>>> import numpy as np
>>> np.set_printoptions(suppress=True, linewidth=120)
>>> tidy = lambda a: np.round(a, 3) + 0
>>> K = np.array([[1.3, 3.0, 0.0, 3.0],
...     [1.0, 1.3, 2.0, 0.0],
...     [2.0, 2.0, 3.3, 2.0],
...     [1.0, 3.0, 0.0, 3.3]])
>>> print(K)
[[1.3 3.  0.  3. ]
 [1.  1.3 2.  0. ]
 [2.  2.  3.3 2. ]
 [1.  3.  0.  3.3]]
>>> proj = np.triu(np.array([[2, -3, 5, 3], [6, 8, -9, 3], [-8, -1, -8, 2], [-3, -3, 4, 5]]), 1) + np.eye(4)
>>> M2 = proj @ K @ np.linalg.inv(proj)
>>> print(tidy(proj @ K - K @ proj))
[[ 10.  19.  31.   7.]
 [-15.  -6. -23. -19.]
 [  2.  12.   8. -12.]
 [  0.   3.  22. -12.]]
>>> print(np.linalg.matrix_rank(M2))
4
>>> print(tidy(np.linalg.det(M2)))
4.604
>>> u, v = K[3], K[0]
>>> print(u @ u)
20.89
>>> pr = (u @ v) / (u @ u) * u
>>> print(np.linalg.matrix_rank(np.outer(u, v)))
1
>>> print(tidy(pr))
[0.967 2.901 0.    3.191]
>>> print(tidy((v - pr) @ u))
0.0
>>> print(tidy(np.outer(u, v)))
[[1.3  3.   0.   3.  ]
 [3.9  9.   0.   9.  ]
 [0.   0.   0.   0.  ]
 [4.29 9.9  0.   9.9 ]]
>>> print(K.shape)
(4, 4)
>>> print(np.unravel_index(np.abs(K).argmax(), K.shape))
(np.int64(2), np.int64(2))
>>> print(tidy(np.linalg.svd(K, compute_uv=False)))
[7.556 3.525 0.768 0.225]
>>> print(K.sum(axis=1))
[7.3 4.3 9.3 7.3]
>>> print(np.linalg.matrix_rank(K))
4
>>> print(np.count_nonzero(K))
13
>>> np.zeros(4, 4)
Traceback (most recent call last):
  File "<python-input-23>", line 1, in <module>
    np.zeros(4, 4)
    ~~~~~~~~^^^^^^
TypeError: Cannot interpret '4' as a data type
>>> print(tidy(np.poly(K)))
[  1.     -9.2    19.74  -20.468   4.604]
>>> print(tidy(np.linalg.eigvals(K)))
[6.692+0.j    0.3  +0.j    1.104+1.037j 1.104-1.037j]
>>> print(tidy(np.linalg.det(K.T)))
4.604
>>> print(np.kron(np.eye(2, dtype=int), K))
[[1.3 3.  0.  3.  0.  0.  0.  0. ]
 [1.  1.3 2.  0.  0.  0.  0.  0. ]
 [2.  2.  3.3 2.  0.  0.  0.  0. ]
 [1.  3.  0.  3.3 0.  0.  0.  0. ]
 [0.  0.  0.  0.  1.3 3.  0.  3. ]
 [0.  0.  0.  0.  1.  1.3 2.  0. ]
 [0.  0.  0.  0.  2.  2.  3.3 2. ]
 [0.  0.  0.  0.  1.  3.  0.  3.3]]
>>> M2 = np.array([[-6, -9], [7, -2], [9, -2], [-6, 9]])
>>> print(np.vstack([K, M2.T]).shape)
(6, 4)
>>> print(tidy(K @ M2))
[[ -4.8   9.3]
 [ 21.1 -15.6]
 [ 19.7 -10.6]
 [ -4.8  14.7]]
>>> M2 @ K
Traceback (most recent call last):
  File "<python-input-31>", line 1, in <module>
    M2 @ K
    ~~~^~~
ValueError: matmul: Input operand 1 has a mismatch in its core dimension 0, with gufunc signature (n?,k),(k,m?)->(n?,m?) (size 4 is different from 2)
>>> print(np.einsum("ij->j", K))
[5.3 9.3 5.3 8.3]
>>> print(tidy(np.einsum("ik,kj->ij", K, M2)))
[[ -4.8   9.3]
 [ 21.1 -15.6]
 [ 19.7 -10.6]
 [ -4.8  14.7]]
>>> print(tidy(M2.T @ K.T))
[[ -4.8  21.1  19.7  -4.8]
 [  9.3 -15.6 -10.6  14.7]]
>>> print(np.linalg.matrix_rank(K @ M2))
2
>>> print(np.linalg.matrix_rank(np.vstack([K, M2.T])))
4
>>> mat = np.array([[-1, -1, -1, -1],
...     [-1, -2, -2, -2],
...     [-1, -2, -3, -3],
...     [-1, -2, -3, -4]])
>>> print(mat)
[[-1 -1 -1 -1]
 [-1 -2 -2 -2]
 [-1 -2 -3 -3]
 [-1 -2 -3 -4]]
>>> print(tidy(np.linalg.eigvalsh(mat).min()))
-8.291
>>> print([round(float(np.linalg.det(mat[:i, :i])), 2) + 0 for i in range(1, 5)])
[-1.0, 1.0, -1.0, 1.0]
>>> print(np.all(np.linalg.eigvalsh(mat) > 0))
False
